In [1]: import numpy as np

In [2]: import numpy.linalg as la

In [3]: np.set_printoptions(suppress=True, linewidth=200)

In [4]: tidy = lambda a: np.round(a, 4) + 0

In [5]: data = np.loadtxt("test4.csv", delimiter=",")

In [6]: print(data)
[[ -6.1295   0.2235  11.5911  -1.5614   2.0948]
 [ 33.871   -0.4709 -17.9213  13.7657 -28.2761]
 [-27.0663  -0.1276  27.2668  -9.5308  17.6423]
 [-21.8131  -0.1413  23.8329  -7.136   13.771 ]
 [  5.2435   0.0145   8.7853   4.6377  -7.9175]
 [ 17.1362  -0.3416 -27.0183   3.9527  -8.2283]
 [-20.8014  -0.1945   8.8923  -9.5675  17.9927]
 [ -7.4446  -0.3424  12.5446  -1.8411   4.3379]
 [ 33.4939   0.0141 -23.9867  13.0977 -26.2217]]

In [7]: print(la.matrix_rank(data, rtol=0.1))
2

In [8]: print(round(np.log10(la.cond(data))))
2

In [9]: print(tidy(la.norm(data, 2) / la.norm(data)))
0.968

In [10]: print(la.cond(data) > 100)
True

In [11]: print([round(float(x), 4) for x in la.svd(data, compute_uv=False)[:3]])
[100.6555, 26.0669, 1.2293]

In [12]: print(tidy(np.abs(la.svd(data)[2][-1])))
[0.4896 0.6696 0.1626 0.4772 0.2404]

In [13]: print(np.argsort(-la.norm(data, axis=0).round(6), kind="stable")[:3])
[0 2 4]

In [14]: B = np.c_[data[:, :2] @ np.array([[2, 5], [8, 1]]), np.array([1, 1, 3, 2, 2, 5, 2, 1, 1])]

In [15]: print(tidy(B))
[[ -10.471   -30.424     1.    ]
 [  63.9748  168.8841    1.    ]
 [ -55.1534 -135.4591    3.    ]
 [ -44.7566 -109.2068    2.    ]
 [  10.603    26.232     2.    ]
 [  31.5396   85.3394    5.    ]
 [ -43.1588 -104.2015    2.    ]
 [ -17.6284  -37.5654    1.    ]
 [  67.1006  167.4836    1.    ]]

In [16]: print(tidy(la.norm(la.qr(data)[0].T @ B, axis=0) ** 2 / ((B ** 2).sum(axis=0) + 1e-12)))
[1.    1.    0.495]

In [17]: print(la.matrix_rank(B))
3

In [18]: vec = np.array([0, 1, 3, 2, -2])

In [19]: rhs = data @ vec

In [20]: print(tidy(la.solve(data.T @ data, data.T @ rhs)))
[ 0.  1.  3.  2. -2.]

In [21]: print(tidy(la.pinv(data) @ data))
[[1. 0. 0. 0. 0.]
 [0. 1. 0. 0. 0.]
 [0. 0. 1. 0. 0.]
 [0. 0. 0. 1. 0.]
 [0. 0. 0. 0. 1.]]

In [22]: print(tidy(rhs))
[ 27.6844  29.8488  27.3266  29.5434  51.4808 -57.0345 -28.638   24.9334   6.6928]

In [23]: rng = np.random.default_rng(537)

In [24]: rhs = rhs + 0.1 * rng.normal(size=9)

In [25]: print(tidy(rhs))
[ 27.8837  30.0324  27.2001  29.5238  51.4883 -56.9015 -28.5941  24.8237   6.8245]

In [26]: beta, *_ = la.lstsq(data, rhs)

In [27]: print(beta.round())
[ 0.  1.  3.  2. -2.]

In [28]: print([round(float(la.norm(la.solve(data.T @ data + lam * np.eye(5), data.T @ rhs))), 2) for lam in (0, 1, 10, 100)])
[4.22, 3.97, 3.85, 3.4]

In [29]: print(tidy(data.T @ (rhs - data @ beta)))
[0. 0. 0. 0. 0.]

In [30]: G = data.T @ data

In [31]: print((data @ data.T).shape)
(9, 9)

In [32]: print(tidy(np.diag(G)))
[4324.3166    0.5801 3385.9839  637.2997 2465.3411]

In [33]: print(tidy(G))
[[ 4324.3166    -9.4945 -3434.636   1632.9191 -3215.8313]
 [   -9.4945     0.5801     7.1767    -3.2138     6.9278]
 [-3434.636      7.1767  3385.9839 -1183.1388  2336.4203]
 [ 1632.9191    -3.2138 -1183.1388   637.2997 -1251.7448]
 [-3215.8313     6.9278  2336.4203 -1251.7448  2465.3411]]

In [34]: print(np.allclose(G, G.T))
True

In [35]: print(tidy(la.svd(data, compute_uv=False) ** 2))
[10131.5291   679.4845     1.5111     0.8386     0.1581]

In [36]: vec = np.array([3, 3, 0, 3, 0])

In [37]: rhs = data @ vec

In [38]: beta, lr = np.zeros(5), 1 / la.norm(data, 2) ** 2

In [39]: for i in range(4):
    ...:     beta -= lr * data.T @ (data @ beta - rhs)
    ...:     if i % 1 == 0: print(i, round(la.norm(data @ beta - rhs), 4))
    ...: 
0 34.5047
1 32.2311
2 30.1127
3 28.1395

In [40]: print(tidy(la.cond(data)))
253.1145

In [41]: m1 = np.array([[3, -5, -1, 3, 2, -1, -1],
    ...:     [-4, 3, -2, 1, 1, -4, -1],
    ...:     [-5, -1, -5, -3, 1, 2, 1],
    ...:     [-1, -3, -4, -5, -5, 5, 3],
    ...:     [4, -1, -4, 3, -2, 2, -2],
    ...:     [-1, -5, 1, 4, -4, -3, 4],
    ...:     [-4, 3, 0, 0, -4, -4, 2],
    ...:     [-2, -3, 5, 1, 3, 2, 1],
    ...:     [4, 0, -3, -2, -4, 3, 5]])

In [42]: m1[0] = m1[8]

In [43]: print(m1)
[[ 4  0 -3 -2 -4  3  5]
 [-4  3 -2  1  1 -4 -1]
 [-5 -1 -5 -3  1  2  1]
 [-1 -3 -4 -5 -5  5  3]
 [ 4 -1 -4  3 -2  2 -2]
 [-1 -5  1  4 -4 -3  4]
 [-4  3  0  0 -4 -4  2]
 [-2 -3  5  1  3  2  1]
 [ 4  0 -3 -2 -4  3  5]]

In [44]: # rows 0 and 8 are equal

In [45]: vec = np.array([2, 2, 5, -3, 0, -3, -1])

In [46]: rhs = m1 @ vec

In [47]: print(tidy(la.solve(m1.T @ m1, m1.T @ rhs)))
[ 2.  2.  5. -3.  0. -3. -1.]

In [48]: print(rhs)
[-15  -2 -35 -31 -27 -14   8   5 -15]

In [49]: print(tidy(la.lstsq(m1, rhs)[0]))
[ 2.  2.  5. -3.  0. -3. -1.]

In [50]: rhs = rhs + 0.05 * rng.normal(size=9)

In [51]: print(tidy(rhs))
[-14.8628  -2.0702 -35.037  -31.0134 -27.0296 -13.9247   7.9888   5.0301 -14.9707]

In [52]: beta, *_ = la.lstsq(m1, rhs)

In [53]: print(tidy(la.norm(rhs - m1 @ beta)))
0.0797

In [54]: def softmax(z):
    ...:     e = np.exp(z - z.max(axis=-1, keepdims=True))
    ...:     return e / e.sum(axis=-1, keepdims=True)
    ...: 

In [55]: print(tidy(softmax(m1).sum(axis=1)))
[1. 1. 1. 1. 1. 1. 1. 1. 1.]

In [56]: att = m1 @ m1.T / np.sqrt(7)

In [57]: print(tidy(softmax(att + np.triu(np.full(att.shape, -np.inf), 1))))
[[1.     0.     0.     0.     0.     0.     0.     0.     0.    ]
 [0.     1.     0.     0.     0.     0.     0.     0.     0.    ]
 [0.     0.     1.     0.     0.     0.     0.     0.     0.    ]
 [0.     0.     0.     1.     0.     0.     0.     0.     0.    ]
 [0.     0.     0.     0.     1.     0.     0.     0.     0.    ]
 [0.     0.     0.     0.     0.     1.     0.     0.     0.    ]
 [0.     0.0001 0.     0.     0.     0.     0.9999 0.     0.    ]
 [0.     0.     0.     0.     0.     0.     0.     1.     0.    ]
 [0.4961 0.     0.     0.0078 0.     0.     0.     0.     0.4961]]

In [58]: print(tidy(softmax(att)[7] @ m1))
[-2. -3.  5.  1.  3.  2.  1.]

In [59]: print(tidy(softmax(att)))
[[0.4961 0.     0.     0.0078 0.     0.     0.     0.     0.4961]
 [0.     0.9927 0.     0.     0.     0.     0.0073 0.     0.    ]
 [0.     0.     0.9966 0.0034 0.     0.     0.     0.     0.    ]
 [0.     0.     0.     1.     0.     0.     0.     0.     0.    ]
 [0.     0.     0.     0.     0.9999 0.     0.     0.     0.    ]
 [0.     0.     0.     0.     0.     1.     0.     0.     0.    ]
 [0.     0.0001 0.     0.     0.     0.     0.9999 0.     0.    ]
 [0.     0.     0.     0.     0.     0.     0.     1.     0.    ]
 [0.4961 0.     0.     0.0078 0.     0.     0.     0.     0.4961]]

In [60]: Uu, sig, Vt = la.svd(data)

In [61]: print(np.argmax(sig[:-1] / (sig[1:] + 1e-6)) + 1)
2

In [62]: print(tidy(sig))
[100.6555  26.0669   1.2293   0.9157   0.3977]

In [63]: B = Uu[:, :2] @ np.diag(sig[:2]) @ Vt[:2]

In [64]: print(tidy(la.norm(data - B) / la.norm(data)))
0.0152

In [65]: print(la.matrix_rank(B))
2

In [66]: W2 = 20 * np.array([[1.7, -0.3, 0.1], [1.2, -1.2, -2.6]])

In [67]: z = rng.integers(0, 2, 21)

In [68]: A = W2[z] + rng.normal(size=(21, 3))

In [69]: print(tidy(A))
[[ 33.8178  -5.4398   2.2916]
 [ 32.3882  -6.861    0.9767]
 [ 24.1608 -23.5531 -51.9563]
 [ 33.2238  -3.264    1.0508]
 [ 34.5202  -6.6175   2.909 ]
 [ 24.2399 -24.0564 -51.7563]
 [ 33.8203  -7.4792   2.1279]
 [ 33.5606  -8.53     2.2204]
 [ 24.4331 -25.2124 -52.872 ]
 [ 34.8933  -6.7883   2.5264]
 [ 23.1108 -23.4107 -50.8147]
 [ 23.7992 -24.8316 -51.0866]
 [ 24.6543 -24.3224 -50.1525]
 [ 33.6706  -8.4847   3.3539]
 [ 34.1464  -5.7833   3.8684]
 [ 33.5243  -5.8686   2.4788]
 [ 35.0527  -6.4376   2.0594]
 [ 33.9609  -6.1692   3.1326]
 [ 34.45    -6.4842   2.864 ]
 [ 35.2247  -5.1357   1.3859]
 [ 34.349   -5.4453   2.9574]]

In [70]: z = rng.permutation(3)

In [71]: B = A[:, z] * rng.choice([-1, 1], 3)

In [72]: print(tidy(B))
[[ -5.4398 -33.8178   2.2916]
 [ -6.861  -32.3882   0.9767]
 [-23.5531 -24.1608 -51.9563]
 [ -3.264  -33.2238   1.0508]
 [ -6.6175 -34.5202   2.909 ]
 [-24.0564 -24.2399 -51.7563]
 [ -7.4792 -33.8203   2.1279]
 [ -8.53   -33.5606   2.2204]
 [-25.2124 -24.4331 -52.872 ]
 [ -6.7883 -34.8933   2.5264]
 [-23.4107 -23.1108 -50.8147]
 [-24.8316 -23.7992 -51.0866]
 [-24.3224 -24.6543 -50.1525]
 [ -8.4847 -33.6706   3.3539]
 [ -5.7833 -34.1464   3.8684]
 [ -5.8686 -33.5243   2.4788]
 [ -6.4376 -35.0527   2.0594]
 [ -6.1692 -33.9609   3.1326]
 [ -6.4842 -34.45     2.864 ]
 [ -5.1357 -35.2247   1.3859]
 [ -5.4453 -34.349    2.9574]]

In [73]: Uu, _, Vt = la.svd(A.T @ B)

In [74]: print(tidy(Uu @ Vt))
[[ 0. -1.  0.]
 [ 1.  0.  0.]
 [ 0.  0.  1.]]

In [75]: print(z)
[1 0 2]

In [76]: print(tidy(la.lstsq(A, B)[0]))
[[ 0. -1.  0.]
 [ 1.  0.  0.]
 [ 0.  0.  1.]]

In [77]: F = np.loadtxt("out19.csv", delimiter=",")

In [78]: print(F)
[[ 0.  2.  2.  1. -1.  2. -3.  2.  4.]
 [ 4.  0.  2.  2.  1. -1.  2. -3.  2.]
 [ 2.  4.  0.  2.  2.  1. -1.  2. -3.]
 [-3.  2.  4.  0.  2.  2.  1. -1.  2.]
 [ 2. -3.  2.  4.  0.  2.  2.  1. -1.]
 [-1.  2. -3.  2.  4.  0.  2.  2.  1.]
 [ 1. -1.  2. -3.  2.  4.  0.  2.  2.]
 [ 2.  1. -1.  2. -3.  2.  4.  0.  2.]
 [ 2.  2.  1. -1.  2. -3.  2.  4.  0.]]

In [79]: f = np.array([0, 2])

In [80]: print(np.convolve(F[8], f))
[ 0.  4.  4.  2. -2.  4. -6.  4.  8.  0.]

In [81]: print(np.array([np.convolve(row, f, "same") for row in F]))
[[ 0.  0.  4.  4.  2. -2.  4. -6.  4.]
 [ 0.  8.  0.  4.  4.  2. -2.  4. -6.]
 [ 0.  4.  8.  0.  4.  4.  2. -2.  4.]
 [ 0. -6.  4.  8.  0.  4.  4.  2. -2.]
 [ 0.  4. -6.  4.  8.  0.  4.  4.  2.]
 [ 0. -2.  4. -6.  4.  8.  0.  4.  4.]
 [ 0.  2. -2.  4. -6.  4.  8.  0.  4.]
 [ 0.  4.  2. -2.  4. -6.  4.  8.  0.]
 [ 0.  4.  4.  2. -2.  4. -6.  4.  8.]]

In [82]: print(np.cross(F[8, :3], F[4, :3]))
[  7.  -2. -10.]

In [83]: print(np.correlate(F[8], F[4], "full"))
[-2.  0.  5. 10.  3. 13.  9. -2. -2. 19.  5. -6. 33. -4. -8.  8.  0.]

In [84]: f, v = data[6], data[8]

In [85]: print(tidy(f @ v))
-1507.1311

In [86]: print(tidy(f @ f))
927.0834

In [87]: p = (f @ v) / (f @ f) * f

In [88]: print(la.matrix_rank(np.outer(f, v)))
1

In [89]: z = rng.permutation(9)

In [90]: print(z)
[7 8 6 3 0 5 2 1 4]

In [91]: B = F[z][:, z]

In [92]: print(np.trace(B))
0.0

In [93]: print(np.allclose(B, F))
False

In [94]: print(B)
[[ 0.  2.  4.  2.  2.  2. -1.  1. -3.]
 [ 4.  0.  2. -1.  2. -3.  1.  2.  2.]
 [ 2.  2.  0. -3.  1.  4.  2. -1.  2.]
 [-1.  2.  1.  0. -3.  2.  4.  2.  2.]
 [ 2.  4. -3.  1.  0.  2.  2.  2. -1.]
 [ 2.  1.  2.  2. -1.  0. -3.  2.  4.]
 [ 2. -3. -1.  2.  2.  1.  0.  4.  2.]
 [-3.  2.  2.  2.  4. -1.  2.  0.  1.]
 [ 1. -1.  2.  4.  2.  2.  2. -3.  0.]]

In [95]: G = F.T @ F

In [96]: print((F @ F.T).shape)
(9, 9)

In [97]: print(la.matrix_rank(G))
9

In [98]: E = np.load("case2.npy")

In [99]: print(E)
[[-1.5856  1.5497  0.707  -0.2853  0.0586 -0.6144  0.0202  0.4268]
 [-1.5266  1.3762  0.6946 -0.3417  0.0011 -0.3943  0.3825  0.5874]
 [-2.0831  2.1123  0.8156 -0.5805  0.1247 -0.5103  0.3625  0.6426]
 [ 3.2266 -3.3673 -1.3154  0.6487 -0.2396  1.269   0.1886 -0.6947]
 [ 1.0057 -0.7136 -0.6212  0.1865  0.1456  0.1781 -0.5814 -0.6616]
 [-1.0369  0.9328  0.426  -0.3776 -0.002  -0.0196  0.6086  0.5305]
 [ 3.7024 -3.666  -1.6394  0.5549 -0.1796  1.6464  0.3174 -0.8211]
 [-5.6766  5.8976  2.3541 -1.0172  0.4149 -2.4223 -0.5843  1.1315]
 [ 1.0497 -1.0026 -0.4264  0.298  -0.0347  0.2049 -0.3019 -0.3882]
 [ 0.1683 -0.07   -0.0598  0.0203  0.0091  0.0277 -0.0962 -0.0637]
 [ 0.0873 -0.0478 -0.0555 -0.0211  0.0098  0.0728  0.0291 -0.0204]
 [-0.1223 -0.0452  0.0814 -0.0756 -0.0699  0.1565  0.4082  0.2389]
 [ 2.645  -2.6937 -1.0971  0.6184 -0.1483  0.8458 -0.1893 -0.7432]
 [ 1.0769 -1.286  -0.3983  0.0746 -0.1792  0.7701  0.7066  0.0871]
 [ 1.6091 -1.5866 -0.7485  0.4224 -0.0169  0.3963 -0.3843 -0.6361]
 [-1.0506  1.0254  0.4982 -0.257   0.006  -0.2807  0.2264  0.4132]
 [-0.4252  0.5829  0.1258 -0.0065  0.1164 -0.4005 -0.4813 -0.1532]
 [ 2.2248 -2.2091 -0.9458  0.416  -0.1164  0.8519  0.0142 -0.5527]
 [-0.1533  0.1463  0.0513  0.0392  0.0289 -0.175  -0.1866 -0.0629]
 [ 0.1643 -0.0876 -0.1071 -0.0586  0.0171  0.163   0.0935 -0.0168]
 [ 1.7637 -1.5747 -0.819   0.3744  0.0089  0.4775 -0.4262 -0.6836]
 [ 3.2543 -3.5691 -1.2426  0.5493 -0.3632  1.5818  0.7958 -0.359 ]
 [ 0.9276 -0.9226 -0.3507  0.239  -0.0619  0.253  -0.1231 -0.2543]
 [-1.5227  1.3207  0.7655 -0.3727 -0.0639 -0.2997  0.6047  0.7443]
 [ 2.6665 -2.7023 -1.0703  0.6407 -0.1647  0.8319 -0.2128 -0.7215]
 [ 0.7147 -0.908  -0.2889 -0.1024 -0.1509  0.8022  0.9262  0.2542]
 [ 3.2483 -3.1877 -1.4503  0.6938 -0.0992  1.0647 -0.3247 -1.0241]
 [-3.8956  3.6591  1.7656 -0.7606  0.0722 -1.296   0.458   1.2601]
 [-1.4537  1.5167  0.6777 -0.0006  0.1164 -1.0583 -0.7753  0.0456]
 [-1.7815  2.037   0.6879 -0.127   0.2526 -1.2107 -1.0048 -0.0557]
 [-1.47    1.3924  0.6026 -0.3311  0.0606 -0.4299  0.2147  0.4394]]

In [100]: print(tidy(softmax(10 * E[23])))
[0.     0.9923 0.0038 0.     0.     0.     0.0008 0.0031]

In [101]: att = E @ E.T / np.sqrt(8)

In [102]: print(softmax(att).round(6).argmax(axis=1))
[ 7  7  7  6  6  7  6  7  6  6  6 27  6  6  6  7  7  6  7  6  6  6  6  7  6 21  6  7  7  7  7]

In [103]: print(tidy(softmax(att)[23] @ E))
[-5.2477  5.4064  2.1933 -0.9495  0.3586 -2.1932 -0.4349  1.1043]
